>>> import numpy as np
>>> np.set_printoptions(suppress=True, linewidth=160)
>>> tidy = lambda a: np.round(a, 1) + 0
>>> X = np.load("run11.npy")
>>> X
array([[ 2.3, -2. ,  3. ,  3. ],
       [ 3. ,  4.3, -2. ,  1. ],
       [ 1. , -2. ,  3.3,  5. ],
       [ 2. , -2. ,  3. ,  3.3]])
>>> r0 = np.array([0, 5, 4, -6])
>>> out = X + np.outer(r0, np.eye(4)[2])
>>> tidy(np.linalg.det(out) / np.linalg.det(X)), tidy(1 + np.linalg.solve(X, r0)[2])
(np.float64(379.8), np.float64(379.8))
>>> out
array([[ 2.3, -2. ,  3. ,  3. ],
       [ 3. ,  4.3,  3. ,  1. ],
       [ 1. , -2. ,  7.3,  5. ],
       [ 2. , -2. , -3. ,  3.3]])
>>> np.linalg.matrix_rank(out - X)
np.int64(1)
>>> np.linalg.matrix_rank(np.linalg.inv(out) - np.linalg.inv(X), tol=1e-8)
np.int64(1)
>>> q, evecs = np.linalg.qr(out[:, :3])[0], np.linalg.qr(out[:, 3:])[0]
>>> sig = np.linalg.svd(q.T @ evecs, compute_uv=False)
>>> (sig > 0.9).sum()
np.int64(1)
>>> tidy(np.linalg.norm(q @ q.T - evecs @ evecs.T, 2))
np.float64(1.0)
>>> J = np.loadtxt("w.csv", delimiter=",")
>>> J
array([[ 1., -1., -1.,  1., -1.,  1.,  1., -1.],
       [ 1.,  1., -1., -1., -1., -1.,  1.,  1.],
       [ 1.,  1.,  1.,  1.,  1.,  1.,  1.,  1.],
       [ 1.,  1., -1., -1.,  1.,  1., -1., -1.]])
>>> out = np.array([[0, 1], [1, 0], [2, 2], [2, 1]])
>>> np.linalg.matrix_rank(np.vstack([X, out.T]))
np.int64(4)
>>> out @ X
Traceback (most recent call last):
  File "<python-input-19>", line 1, in <module>
    out @ X
    ~~~~^~~
ValueError: matmul: Input operand 1 has a mismatch in its core dimension 0, with gufunc signature (n?,k),(k,m?)->(n?,m?) (size 4 is different from 2)
>>> np.linalg.matrix_rank(X @ out)
np.int64(2)
>>> out.T @ X.T
array([[10. ,  2.3, 14.6, 10.6],
       [11.3,  0. , 12.6, 11.3]])
>>> np.einsum("ik,kj->ji", X, out)
array([[10. ,  2.3, 14.6, 10.6],
       [11.3,  0. , 12.6, 11.3]])
>>> r0 = np.array([1, -2, 1])
>>> np.convolve(J[3], r0)
array([ 1., -1., -2.,  2.,  2., -2., -2.,  2.,  1., -1.])
>>> np.polyval(r0, J[3])
array([0., 0., 4., 4., 0., 0., 4., 4.])
>>> np.correlate(J[3], J[2], "full")
array([ 1.,  2.,  1.,  0.,  1.,  2.,  1.,  0., -1., -2., -1.,  0., -1., -2., -1.])
>>> np.array([np.convolve(row, r0, "same") for row in J])
array([[-3.,  2.,  2., -4.,  4., -2., -2.,  3.],
       [-1., -2.,  2.,  0.,  0.,  2., -2., -1.],
       [-1.,  0.,  0.,  0.,  0.,  0.,  0., -1.],
       [-1., -2.,  2.,  2., -2., -2.,  2.,  1.]])
>>> th = np.deg2rad(15)
>>> arr = np.eye(3)
>>> arr[np.ix_([2, 0], [2, 0])] = [[np.cos(th), -np.sin(th)], [np.sin(th), np.cos(th)]]
>>> tidy(arr)
array([[ 1. ,  0. ,  0.3],
       [ 0. ,  1. ,  0. ],
       [-0.3,  0. ,  1. ]])
>>> cov = arr.T @ arr
>>> np.trace(cov), (arr ** 2).sum()
(np.float64(3.0), np.float64(3.0))
>>> tidy(cov)
array([[1., 0., 0.],
       [0., 1., 0.],
       [0., 0., 1.]])
>>> tidy(np.linalg.svd(arr, compute_uv=False) ** 2)
array([1., 1., 1.])
>>> x = np.array([-6, -7, -6])
>>> tidy(np.linalg.inv(arr))
array([[ 1. ,  0. , -0.3],
       [ 0. ,  1. ,  0. ],
       [ 0.3,  0. ,  1. ]])
>>> tidy(arr.T @ (arr @ x))
array([-6., -7., -6.])
>>> tidy(np.linalg.norm(x)), tidy(np.linalg.norm(arr @ x))
(np.float64(11.0), np.float64(11.0))
>>> 3 - np.linalg.matrix_rank(arr - np.eye(3), tol=1e-8)
np.int64(1)
>>> tidy(np.sort(np.abs(np.degrees(np.angle(np.linalg.eigvals(arr))))))
array([ 0., 15., 15.])
>>> rng = np.random.default_rng(82182)
>>> idx = rng.permutation(3)
>>> idx
array([1, 2, 0])
>>> out = arr[idx][:, idx]
>>> tidy(np.linalg.det(out)), tidy(np.linalg.det(arr[idx]))
(np.float64(1.0), np.float64(1.0))
>>> np.allclose(out, arr)
False
>>> tidy(out)
array([[ 1. ,  0. ,  0. ],
       [ 0. ,  1. , -0.3],
       [ 0. ,  0.3,  1. ]])
